>>> import numpy as np
>>> import numpy.linalg as la
>>> np.set_printoptions(precision=2, suppress=True, linewidth=100)
>>> A = np.array([[4, -4, 3, 2, 0, -3, 2, 2],
...     [0, 4, -3, -5, 1, 2, -5, -5],
...     [0, 0, 3, -1, -4, 2, 1, 1],
...     [0, 0, 0, 5, -5, -4, 0, -1],
...     [0, 0, 0, 0, -4, -4, -5, 2],
...     [0, 0, 0, 0, 0, -2, 0, -2],
...     [0, 0, 0, 0, 0, 0, 4, 3],
...     [0, 0, 0, 0, 0, 0, 0, 4]])
>>> rng = np.random.default_rng(229118)
>>> idx = rng.permutation(8)
>>> idx
array([1, 6, 2, 4, 3, 0, 7, 5])
>>> other = A[idx][:, idx]
>>> np.diag(other)
array([ 4,  4,  3, -4,  5,  4,  4, -2])
>>> np.trace(other)
np.int64(18)
>>> np.allclose(other, A)
False
>>> np.round(la.det(other), 2), round(la.det(A[idx]), 2)
(np.float64(30720.0), np.float64(-30720.0))
>>> x = np.array([-1, -7, -2, -9, -9, 9, -4, 3])
>>> rhs = A @ x
>>> rhs
array([-29,  37,  56, -39,  26, -24,  -7,  12])
>>> la.solve(A, rhs + A[:, 1])
array([-1., -6., -2., -9., -9.,  9., -4.,  3.])
>>> la.solve(A, rhs)
array([-1., -7., -2., -9., -9.,  9., -4.,  3.])
>>> T = np.stack([A, 5 * A, A[::-1]])
>>> la.norm(T, axis=(1, 2))
array([19.39, 96.95, 19.39])
>>> Uu, sv, VT = la.svd(A, full_matrices=False)
>>> np.abs(VT[0])
array([0.15, 0.37, 0.31, 0.47, 0.25, 0.33, 0.39, 0.44])
>>> np.round(VT @ VT.T, 2) + 0
array([[1., 0., 0., 0., 0., 0., 0., 0.],
       [0., 1., 0., 0., 0., 0., 0., 0.],
       [0., 0., 1., 0., 0., 0., 0., 0.],
       [0., 0., 0., 1., 0., 0., 0., 0.],
       [0., 0., 0., 0., 1., 0., 0., 0.],
       [0., 0., 0., 0., 0., 1., 0., 0.],
       [0., 0., 0., 0., 0., 0., 1., 0.],
       [0., 0., 0., 0., 0., 0., 0., 1.]])
>>> sv
array([13.3 ,  9.85,  6.28,  5.61,  4.74,  2.47,  1.62,  0.35])
>>> np.round(Uu.T @ A @ VT.T, 2) + 0
array([[13.3 ,  0.  ,  0.  ,  0.  ,  0.  ,  0.  ,  0.  ,  0.  ],
       [ 0.  ,  9.85,  0.  ,  0.  ,  0.  ,  0.  ,  0.  ,  0.  ],
       [ 0.  ,  0.  ,  6.28,  0.  ,  0.  ,  0.  ,  0.  ,  0.  ],
       [ 0.  ,  0.  ,  0.  ,  5.61,  0.  ,  0.  ,  0.  ,  0.  ],
       [ 0.  ,  0.  ,  0.  ,  0.  ,  4.74,  0.  ,  0.  ,  0.  ],
       [ 0.  ,  0.  ,  0.  ,  0.  ,  0.  ,  2.47,  0.  ,  0.  ],
       [ 0.  ,  0.  ,  0.  ,  0.  ,  0.  ,  0.  ,  1.62,  0.  ],
       [ 0.  ,  0.  ,  0.  ,  0.  ,  0.  ,  0.  ,  0.  ,  0.35]])
>>> round(float(np.sqrt((sv ** 2).sum())), 2), round(float(la.norm(A)), 2)
(19.39, 19.39)
>>> np.cumsum(sv ** 2) / np.sum(sv ** 2)
array([0.47, 0.73, 0.83, 0.92, 0.98, 0.99, 1.  , 1.  ])
